% python3 -q
>>> import numpy as np
>>> np.set_printoptions(precision=1, suppress=True, linewidth=120)
>>> tidy = lambda a: np.round(a, 1) + 0
>>> feats = np.load("block10.npy")
>>> tidy(feats)
array([[ 0.6,  0.4, -0.2],
       [ 0.4,  0.3, -0.1],
       [-0.2, -0.1,  0.1]])
>>> # projection: eigenvalues are 0 or 1
>>> print(np.argsort(-np.linalg.norm(feats, axis=0).round(6), kind="stable")[:3])
[0 1 2]
>>> print(np.linalg.matrix_rank(feats, rtol=0.1))
1
>>> ev, V = np.linalg.eigvalsh(feats)
Traceback (most recent call last):
  File "<python-input-8>", line 1, in <module>
    ev, V = np.linalg.eigvalsh(feats)
    ^^^^^
ValueError: too many values to unpack (expected 2)
>>> ev, V = np.linalg.eigh(feats)
>>> print(tidy(np.linalg.eigvalsh(feats + -1 * np.eye(3))))
[-1. -1.  0.]
>>> ev.sum(), tidy(np.trace(feats))
(np.float64(1.0), np.float64(1.0))
>>> x0 = np.array([2, -2, -4])
>>> tidy(np.trace(feats))
np.float64(1.0)
>>> tidy(np.linalg.eigvals(feats))
array([1., 0., 0.])
>>> print(tidy(np.kron(np.eye(2, dtype=int), feats)))
[[ 0.6  0.4 -0.2  0.   0.   0. ]
 [ 0.4  0.3 -0.1  0.   0.   0. ]
 [-0.2 -0.1  0.1  0.   0.   0. ]
 [ 0.   0.   0.   0.6  0.4 -0.2]
 [ 0.   0.   0.   0.4  0.3 -0.1]
 [ 0.   0.   0.  -0.2 -0.1  0.1]]
>>> tidy(np.linalg.det(feats.T))
np.float64(0.0)
>>> tidy(np.linalg.det(2 * feats)), tidy(np.linalg.det(feats))
(np.float64(0.0), np.float64(0.0))
>>> M = np.array([[-0.9, -0.2, -0.9, 0.6],
...     [0.9, 0.9, 1.0, -0.9],
...     [-0.9, -1.0, -1.0, 1.0],
...     [0.1, 0.9, 1.0, -0.8],
...     [-0.3, 0.3, 0.2, -0.6],
...     [0.7, -0.3, 0.1, -0.4],
...     [0.7, 0.6, 0.9, -0.8],
...     [-1.0, -0.7, -1.0, 1.0],
...     [-0.8, -0.3, -0.8, 0.6],
...     [0.2, -0.8, -0.9, -0.7],
...     [0.7, -0.5, -0.3, -0.5],
...     [0.4, -0.9, -0.9, -0.6],
...     [-0.7, 0.3, -0.1, 0.3]])
>>> D = np.linalg.norm(M[:, None] - M[None], axis=-1)
>>> np.flatnonzero(D[5] < D.mean() / 2)
array([ 5, 10])
>>> np.unravel_index(D.round(6).argmax(), D.shape)
(np.int64(1), np.int64(2))
>>> gram = np.cov(M, rowvar=False)
>>> tidy(np.linalg.eigvalsh(gram)[::-1])
array([1.6, 0.5, 0.1, 0. ])
>>> tidy(np.corrcoef(M[:, 3], M[:, 0])[0, 1])
np.float64(-0.9)
>>> tidy(np.polyfit(M[:, 3], M[:, 0], 1))
array([-0.9, -0.2])
>>> print(tidy(np.corrcoef(M.T)))
[[ 1.   0.3  0.6 -0.9]
 [ 0.3  1.   0.9 -0.5]
 [ 0.6  0.9  1.  -0.7]
 [-0.9 -0.5 -0.7  1. ]]
>>> print(np.argwhere(np.triu(np.abs(np.corrcoef(M.T)) > 0.8, 1)))
[[0 3]
 [1 2]]
>>> tidy(M.std(axis=0))
array([0.7, 0.6, 0.8, 0.7])
>>> np.argsort(-M.std(axis=0).round(6), kind="stable")
array([2, 3, 0, 1])
>>> cen = M - M.mean(axis=0)
>>> U, sig, Vh = np.linalg.svd(cen, full_matrices=False)
>>> np.abs(U[:, 0]).argmax()
np.int64(1)
>>> np.abs(Vh[0]).argmax()
np.int64(2)
>>> tidy(sig)
array([4.4, 2.3, 0.9, 0.4])
>>> cen = M - M.mean(axis=0)
>>> V = np.linalg.svd(cen)[2][:3]
>>> M2 = cen - cen @ V.T @ V
>>> print(tidy(np.cov(cen @ V.T, rowvar=False)))
[[1.6 0.  0. ]
 [0.  0.5 0. ]
 [0.  0.  0.1]]
>>> tidy((cen @ V.T).std(axis=0))
array([1.2, 0.6, 0.2])
>>> tidy(np.linalg.norm(M2) / np.linalg.norm(cen))
np.float64(0.1)
>>> tidy(np.diag(V.T @ V))
array([0.9, 0.6, 0.6, 1. ])
>>> r0 = np.array([9, 3, 1, 8, 3, 4, 7])
>>> rng = np.random.default_rng(58248)
>>> E = np.outer(rng.normal(size=10), r0) + 0.3 * rng.normal(size=(10, 7))
>>> tidy(E)
array([[ -9.8,  -3. ,  -0.8,  -8.4,  -3.3,  -4.2,  -7.4],
       [  8.5,   2.7,   1.4,   7.4,   3. ,   3.7,   7.4],
       [-23.7,  -8.1,  -3.2, -21.2,  -7.5, -10.7, -18.9],
       [ -0.3,  -0.2,  -1.1,  -0.7,  -0.2,   0.3,  -0.6],
       [  1.5,   0.1,   0.1,   0.9,   0.6,   0.5,   1. ],
       [-10.6,  -3.6,  -1.4,  -9.2,  -3.2,  -4.3,  -7.7],
       [ -1.3,  -0.3,  -0.9,  -1.6,  -0.5,  -0.5,  -1. ],
       [  4. ,   1.2,   1.1,   3.9,   1.3,   1.6,   2.7],
       [ -4.8,  -1.4,  -0.6,  -4.2,  -0.9,  -1.6,  -3.3],
       [ 12.8,   4.4,   1.6,  11.7,   4.3,   5.6,  10.1]])
>>> hat = E @ np.linalg.solve(E.T @ E, E.T)
>>> np.allclose(hat @ hat, hat)
True
>>> tidy(np.trace(hat))
np.float64(7.0)
>>> print(tidy(hat @ E[:, 1]))
[-3.   2.7 -8.1 -0.2  0.1 -3.6 -0.3  1.2 -1.4  4.4]
>>> x0 = np.array([3, 5, 5, -2, 3, -5, -3])
>>> target = E @ x0
>>> tidy(np.linalg.solve(E.T @ E, E.T @ target))
array([ 3.,  5.,  5., -2.,  3., -5., -3.])
>>> tidy(np.linalg.lstsq(E, target)[0])
array([ 3.,  5.,  5., -2.,  3., -5., -3.])
>>> tidy(np.linalg.pinv(E) @ E)
array([[1., 0., 0., 0., 0., 0., 0.],
       [0., 1., 0., 0., 0., 0., 0.],
       [0., 0., 1., 0., 0., 0., 0.],
       [0., 0., 0., 1., 0., 0., 0.],
       [0., 0., 0., 0., 1., 0., 0.],
       [0., 0., 0., 0., 0., 1., 0.],
       [0., 0., 0., 0., 0., 0., 1.]])
>>> target = target + 0.3 * rng.normal(size=10)
>>> tidy(target)
array([ 1.9, -1. ,  2.6, -5.9, -0.1, -3.4, -2.6,  3.7, -0.8, -0.9])
>>> beta, *_ = np.linalg.lstsq(E, target)
>>> print(beta.round())
[ 3.  5.  5. -2.  3. -5. -3.]
